In [1]: import numpy as np

In [2]: np.set_printoptions(precision=2, suppress=True, linewidth=100, floatmode="fixed")

In [3]: E = np.loadtxt("arr.csv", delimiter=",")

In [4]: E
Out[4]: 
array([[0.00, 1.00, 0.00, 1.00, 0.00, 1.00, 0.00, 0.00, 1.00, 1.00],
       [1.00, 0.00, 0.00, 1.00, 0.00, 1.00, 0.00, 1.00, 1.00, 1.00],
       [0.00, 0.00, 0.00, 0.00, 1.00, 0.00, 1.00, 0.00, 0.00, 0.00],
       [1.00, 1.00, 0.00, 0.00, 0.00, 1.00, 0.00, 1.00, 1.00, 0.00],
       [0.00, 0.00, 1.00, 0.00, 0.00, 0.00, 1.00, 0.00, 0.00, 0.00],
       [1.00, 1.00, 0.00, 1.00, 0.00, 0.00, 0.00, 0.00, 1.00, 1.00],
       [0.00, 0.00, 1.00, 0.00, 1.00, 0.00, 0.00, 0.00, 0.00, 0.00],
       [0.00, 1.00, 0.00, 1.00, 0.00, 0.00, 0.00, 0.00, 1.00, 1.00],
       [1.00, 1.00, 0.00, 1.00, 0.00, 1.00, 0.00, 1.00, 0.00, 1.00],
       [1.00, 1.00, 0.00, 0.00, 0.00, 1.00, 0.00, 1.00, 1.00, 0.00]])

In [5]: left, sv, vt = np.linalg.svd(E)

In [6]: sv.round(2) + 0
Out[6]: array([5.21, 2.19, 2.00, 1.39, 1.00, 1.00, 1.00, 1.00, 0.38, 0.00])

In [7]: M2 = left[:, :9] @ np.diag(sv[:9]) @ vt[:9]

In [8]: M2.round(2) + 0
Out[8]: 
array([[0.00, 1.00, 0.00, 1.00, 0.00, 1.00, 0.00, 0.00, 1.00, 1.00],
       [1.00, 0.00, 0.00, 1.00, 0.00, 1.00, 0.00, 1.00, 1.00, 1.00],
       [0.00, 0.00, 0.00, 0.00, 1.00, 0.00, 1.00, 0.00, 0.00, 0.00],
       [1.00, 1.00, 0.00, 0.00, 0.00, 1.00, 0.00, 1.00, 1.00, 0.00],
       [0.00, 0.00, 1.00, 0.00, 0.00, 0.00, 1.00, 0.00, 0.00, 0.00],
       [1.00, 1.00, 0.00, 1.00, 0.00, 0.00, 0.00, 0.00, 1.00, 1.00],
       [0.00, 0.00, 1.00, 0.00, 1.00, 0.00, 0.00, 0.00, 0.00, 0.00],
       [0.00, 1.00, 0.00, 1.00, 0.00, 0.00, 0.00, 0.00, 1.00, 1.00],
       [1.00, 1.00, 0.00, 1.00, 0.00, 1.00, 0.00, 1.00, 0.00, 1.00],
       [1.00, 1.00, 0.00, 0.00, 0.00, 1.00, 0.00, 1.00, 1.00, 0.00]])

In [9]: round(np.abs(E - M2).max(), 2)
Out[9]: np.float64(0.0)

In [10]: round(np.linalg.norm(E - M2, 2), 2), round(sv[9], 2)
Out[10]: (np.float64(0.0), np.float64(0.0))

In [11]: np.linalg.matrix_rank(M2)
Out[11]: np.int64(9)

In [12]: rng = np.random.default_rng(18)

In [13]: labels = rng.permutation(10)

In [14]: labels
Out[14]: array([2, 8, 4, 0, 5, 6, 1, 7, 9, 3])

In [15]: M2 = E[labels][:, labels]

In [16]: M2
Out[16]: 
array([[0.00, 0.00, 1.00, 0.00, 0.00, 1.00, 0.00, 0.00, 0.00, 0.00],
       [0.00, 0.00, 0.00, 1.00, 1.00, 0.00, 1.00, 1.00, 1.00, 1.00],
       [1.00, 0.00, 0.00, 0.00, 0.00, 1.00, 0.00, 0.00, 0.00, 0.00],
       [0.00, 1.00, 0.00, 0.00, 1.00, 0.00, 1.00, 0.00, 1.00, 1.00],
       [0.00, 1.00, 0.00, 1.00, 0.00, 0.00, 1.00, 0.00, 1.00, 1.00],
       [1.00, 0.00, 1.00, 0.00, 0.00, 0.00, 0.00, 0.00, 0.00, 0.00],
       [0.00, 1.00, 0.00, 1.00, 1.00, 0.00, 0.00, 1.00, 1.00, 1.00],
       [0.00, 1.00, 0.00, 0.00, 0.00, 0.00, 1.00, 0.00, 1.00, 1.00],
       [0.00, 1.00, 0.00, 1.00, 1.00, 0.00, 1.00, 1.00, 0.00, 0.00],
       [0.00, 1.00, 0.00, 1.00, 1.00, 0.00, 1.00, 1.00, 0.00, 0.00]])

In [17]: np.diag(M2)
Out[17]: array([0.00, 0.00, 0.00, 0.00, 0.00, 0.00, 0.00, 0.00, 0.00, 0.00])
